% python3 -q
>>> import numpy as np
>>> np.set_printoptions(suppress=True, linewidth=120)
>>> rd = lambda a: np.round(a, 2) + 0
>>> J = np.load("out0.npy")
>>> print(rd(J))
[[-0.49  0.37  0.24  0.48 -0.23  0.53]
 [ 0.22 -0.44 -0.14  0.7  -0.44 -0.25]
 [-0.04  0.22 -0.45  0.47  0.71 -0.11]
 [-0.44  0.42 -0.26 -0.11 -0.36 -0.65]
 [ 0.71  0.65 -0.09  0.05 -0.23  0.09]
 [-0.09 -0.14 -0.8  -0.21 -0.25  0.47]]
>>> rng = np.random.default_rng(915465)
>>> idx = rng.permutation(6)
>>> print(idx)
[0 3 4 1 2 5]
>>> B = J[idx][:, idx]
>>> print(rd(np.diag(B)))
[-0.49 -0.11 -0.23 -0.44 -0.45  0.47]
>>> print(rd(np.trace(B)))
-1.24
>>> M = np.diag(np.array([-9, -8, 2, -1, -1])) + 3 * np.eye(5, k=1) + 3 * np.eye(5, k=-1)
>>> print(M)
[[-9.  3.  0.  0.  0.]
 [ 3. -8.  3.  0.  0.]
 [ 0.  3.  2.  3.  0.]
 [ 0.  0.  3. -1.  3.]
 [ 0.  0.  0.  3. -1.]]
>>> vec = np.array([1, 0, 4, 9, 9, 4])
>>> print(rd(J.T @ (J @ vec)))
[1. 0. 4. 9. 9. 4.]
>>> print(rd(np.sort(np.abs(np.degrees(np.angle(np.linalg.eigvals(J)))))))
[  0.    83.34  83.34 137.53 137.53 180.  ]
>>> print(rd(np.linalg.norm(vec)), rd(np.linalg.norm(J @ vec)))
13.96 13.96
>>> print(rd(np.linalg.inv(J)))
[[-0.49  0.22 -0.04 -0.44  0.71 -0.09]
 [ 0.37 -0.44  0.22  0.42  0.65 -0.14]
 [ 0.24 -0.14 -0.45 -0.26 -0.09 -0.8 ]
 [ 0.48  0.7   0.47 -0.11  0.05 -0.21]
 [-0.23 -0.44  0.71 -0.36 -0.23 -0.25]
 [ 0.53 -0.25 -0.11 -0.65  0.09  0.47]]
>>> evals, vecs = np.linalg.eigh(M)
>>> print(rd(vecs @ np.diag(evals) @ vecs.T))
[[-9.  3.  0.  0.  0.]
 [ 3. -8.  3.  0.  0.]
 [ 0.  3.  2.  3.  0.]
 [ 0.  0.  3. -1.  3.]
 [ 0.  0.  0.  3. -1.]]
>>> print(np.abs(vecs[:, -1]).round(6).argmax())
2
>>> print(rd(np.linalg.svd(M, compute_uv=False)))
[11.85  6.27  4.84  4.4   0.69]
>>> print(rd(np.linalg.eigvalsh(M @ M)))
[  0.47  19.38  23.38  39.31 140.45]
>>> print(rd(np.abs(vecs[:, -1])))
[0.04 0.19 0.77 0.54 0.28]
>>> print((evals > 1e-8).sum(), (evals < -1e-8).sum())
2 3
>>> vec = np.array([2, 2, 0, -2, 0])
>>> y = M @ vec
>>> c, lr = np.zeros(5), 1 / np.linalg.norm(M, 2) ** 2
>>> for i in range(30):
...     c -= lr * M.T @ (M @ c - y)
...     if i % 10 == 0: print(i, round(np.linalg.norm(M @ c - y), 2))
... 
0 13.13
10 2.31
20 0.98
>>> print(rd(c))
[ 1.92  1.76 -0.61 -1.48  0.87]
>>> B = np.linalg.inv(M)
>>> print(np.allclose(B, M.T))
False
>>> print(rd(np.linalg.cond(M)))
17.21
>>> m1 = np.load("a.npy")
>>> print(rd(m1))
[[ 3.2  -1.22 -3.64]
 [ 3.35 -1.17 -3.52]
 [-1.02  1.65  4.61]
 [-2.98 -1.46 -3.74]
 [ 3.15 -1.24 -3.68]
 [ 3.07 -1.26 -3.74]
 [-2.88 -1.48 -3.81]
 [-3.46 -1.33 -3.35]
 [-2.19 -1.6  -4.2 ]
 [ 1.17 -1.63 -4.58]
 [-2.78  1.34  3.93]
 [-4.77 -0.65 -1.36]
 [ 1.11  1.7   4.57]
 [ 2.36 -1.44 -4.17]
 [ 3.44  1.34  3.37]
 [-5.   -0.16  0.02]
 [-2.23 -1.6  -4.18]
 [ 2.85 -1.32 -3.89]
 [ 3.59 -1.09 -3.3 ]
 [ 1.7   1.66  4.4 ]
 [-4.73  0.42  1.57]
 [-4.26 -1.02 -2.41]
 [-4.76  0.39  1.49]
 [ 4.99  0.04 -0.34]
 [ 3.36  1.36  3.45]
 [ 3.87  1.19  2.93]
 [ 1.   -1.65 -4.61]
 [ 4.57 -0.56 -1.94]
 [ 4.52 -0.6  -2.06]
 [-0.3   1.7   4.69]
 [-2.53  1.4   4.08]
 [ 3.72 -1.03 -3.17]
 [-4.73 -0.69 -1.47]
 [-4.95 -0.37 -0.58]
 [-3.85 -1.2  -2.95]
 [ 1.83 -1.54 -4.39]
 [ 4.89 -0.21 -1.  ]
 [ 0.35 -1.7  -4.69]
 [-0.3  -1.72 -4.69]
 [-4.18  0.82  2.63]
 [ 4.97  0.33  0.47]
 [-4.08 -1.11 -2.67]
 [ 3.65 -1.07 -3.25]
 [-0.79  1.67  4.65]
 [ 2.32 -1.45 -4.18]
 [-3.59  1.09  3.31]
 [-1.14  1.63  4.59]]
>>> # rank 2
>>> G = np.cov(m1, rowvar=False)
>>> print(rd(np.linalg.eigvalsh(G)[::-1]))
[14.11 10.56  0.  ]
>>> print(rd(np.polyfit(m1[:, 0], m1[:, 2], 1)))
[-0.14 -0.86]
>>> print(rd(np.median(m1, axis=0)))
[ 0.35 -0.69 -2.06]
>>> print(np.argwhere(np.triu(np.abs(np.corrcoef(m1.T)) > 0.8, 1)))
[[1 2]]
>>> print(np.argsort(-m1.std(axis=0).round(6), kind="stable"))
[0 2 1]
>>> D = np.linalg.norm(m1[:, None] - m1[None], axis=-1)
>>> print(D[14].round(6).argsort(kind="stable")[:4])
[14 24 25 19]
>>> print(np.linalg.matrix_rank(D ** 2))
3
>>> mat = np.load("test17.npy")
>>> print(rd(mat))
[[-0.04 -0.57 -0.23 -0.25  0.48  0.06  0.05  0.12 -0.16  0.53]
 [ 0.39 -0.51  0.44 -0.18 -0.3  -0.16  0.33 -0.36 -0.04 -0.09]
 [ 0.22 -0.27 -0.5  -0.22 -0.02 -0.32 -0.06  0.35  0.15 -0.58]
 [ 0.37 -0.03  0.18 -0.12 -0.37  0.45 -0.25  0.59 -0.22  0.13]
 [-0.24 -0.3   0.02  0.54 -0.38 -0.4   0.01  0.33  0.25  0.31]
 [-0.19 -0.18 -0.14  0.14 -0.2  -0.16 -0.45 -0.26 -0.74 -0.13]
 [ 0.67  0.22  0.08  0.35  0.39 -0.4  -0.15  0.04 -0.14  0.14]
 [ 0.15 -0.35 -0.14  0.6   0.16  0.57 -0.02 -0.17  0.14 -0.27]
 [ 0.28  0.2  -0.65  0.04 -0.4   0.08  0.35 -0.23 -0.1   0.33]
 [ 0.15 -0.07 -0.08 -0.2  -0.15  0.   -0.69 -0.36  0.5   0.24]]
>>> ang = np.radians(72)
>>> r_ = np.eye(10)
>>> r_[7, 7] = r_[2, 2] = np.cos(ang)
>>> r_[7, 2], r_[2, 7] = -np.sin(ang), np.sin(ang)
>>> print(rd(r_))
[[ 1.    0.    0.    0.    0.    0.    0.    0.    0.    0.  ]
 [ 0.    1.    0.    0.    0.    0.    0.    0.    0.    0.  ]
 [ 0.    0.    0.31  0.    0.    0.    0.    0.95  0.    0.  ]
 [ 0.    0.    0.    1.    0.    0.    0.    0.    0.    0.  ]
 [ 0.    0.    0.    0.    1.    0.    0.    0.    0.    0.  ]
 [ 0.    0.    0.    0.    0.    1.    0.    0.    0.    0.  ]
 [ 0.    0.    0.    0.    0.    0.    1.    0.    0.    0.  ]
 [ 0.    0.   -0.95  0.    0.    0.    0.    0.31  0.    0.  ]
 [ 0.    0.    0.    0.    0.    0.    0.    0.    1.    0.  ]
 [ 0.    0.    0.    0.    0.    0.    0.    0.    0.    1.  ]]
>>> B = mat @ r_.T
>>> print(rd(np.abs(B - mat).max(axis=0)))
[0.   0.   0.68 0.   0.   0.   0.   0.77 0.   0.  ]
>>> print(rd(np.linalg.det(r_)), rd(np.trace(r_)))
1.0 8.62
>>> B = np.array([[-3, -5, 4, 3],
...     [-4, -5, 5, -3],
...     [0, 2, 2, -5],
...     [-3, 1, -2, 1],
...     [-1, 1, -2, -2],
...     [-1, -1, 2, -4],
...     [-4, 5, -4, -4]])
>>> C = np.array([[1, 5, 2, 4, 2, 5, 5, 0, 0],
...     [5, 0, 1, 4, 1, 4, 4, 5, 4],
...     [0, 4, 3, 4, 0, 3, 3, 2, 2],
...     [2, 5, 5, 2, 3, 5, 5, 1, 5]])
>>> data = B @ C
>>> print(data)
[[-22  16  16 -10  -2  -8  -8 -14   3]
 [-35 -15 -13 -22 -22 -40 -40 -18 -25]
 [  0 -17 -17   6 -13 -11 -11   9 -13]
 [  4 -18  -6 -14  -2 -12 -12   2   5]
 [  0 -23 -17 -12  -7 -17 -17  -1 -10]
 [-14 -17 -17  -8 -15 -23 -23  -5 -20]
 [ 13 -56 -35 -20 -15 -32 -32  13  -8]]
>>> # columns 5 and 6 are equal
>>> Uu, sigma, VT = np.linalg.svd(m1)
>>> print(rd(sigma))
[26.06 22.26  0.  ]
>>> B = Uu[:, :2] @ np.diag(sigma[:2]) @ VT[:2]
>>> print(rd(np.abs(m1 - B).max()))
0.0
>>> print(rd(B))
[[ 3.2  -1.22 -3.64]
 [ 3.35 -1.17 -3.52]
 [-1.02  1.65  4.61]
 [-2.98 -1.46 -3.74]
 [ 3.15 -1.24 -3.68]
 [ 3.07 -1.26 -3.74]
 [-2.88 -1.48 -3.81]
 [-3.46 -1.33 -3.35]
 [-2.19 -1.6  -4.2 ]
 [ 1.17 -1.63 -4.58]
 [-2.78  1.34  3.93]
 [-4.77 -0.65 -1.36]
 [ 1.11  1.7   4.57]
 [ 2.36 -1.44 -4.17]
 [ 3.44  1.34  3.37]
 [-5.   -0.16  0.02]
 [-2.23 -1.6  -4.18]
 [ 2.85 -1.32 -3.89]
 [ 3.59 -1.09 -3.3 ]
 [ 1.7   1.66  4.4 ]
 [-4.73  0.42  1.57]
 [-4.26 -1.02 -2.41]
 [-4.76  0.39  1.49]
 [ 4.99  0.04 -0.34]
 [ 3.36  1.36  3.45]
 [ 3.87  1.19  2.93]
 [ 1.   -1.65 -4.61]
 [ 4.57 -0.56 -1.94]
 [ 4.52 -0.6  -2.06]
 [-0.3   1.7   4.69]
 [-2.53  1.4   4.08]
 [ 3.72 -1.03 -3.17]
 [-4.73 -0.69 -1.47]
 [-4.95 -0.37 -0.58]
 [-3.85 -1.2  -2.95]
 [ 1.83 -1.54 -4.39]
 [ 4.89 -0.21 -1.  ]
 [ 0.35 -1.7  -4.69]
 [-0.3  -1.72 -4.69]
 [-4.18  0.82  2.63]
 [ 4.97  0.33  0.47]
 [-4.08 -1.11 -2.67]
 [ 3.65 -1.07 -3.25]
 [-0.79  1.67  4.65]
 [ 2.32 -1.45 -4.18]
 [-3.59  1.09  3.31]
 [-1.14  1.63  4.59]]
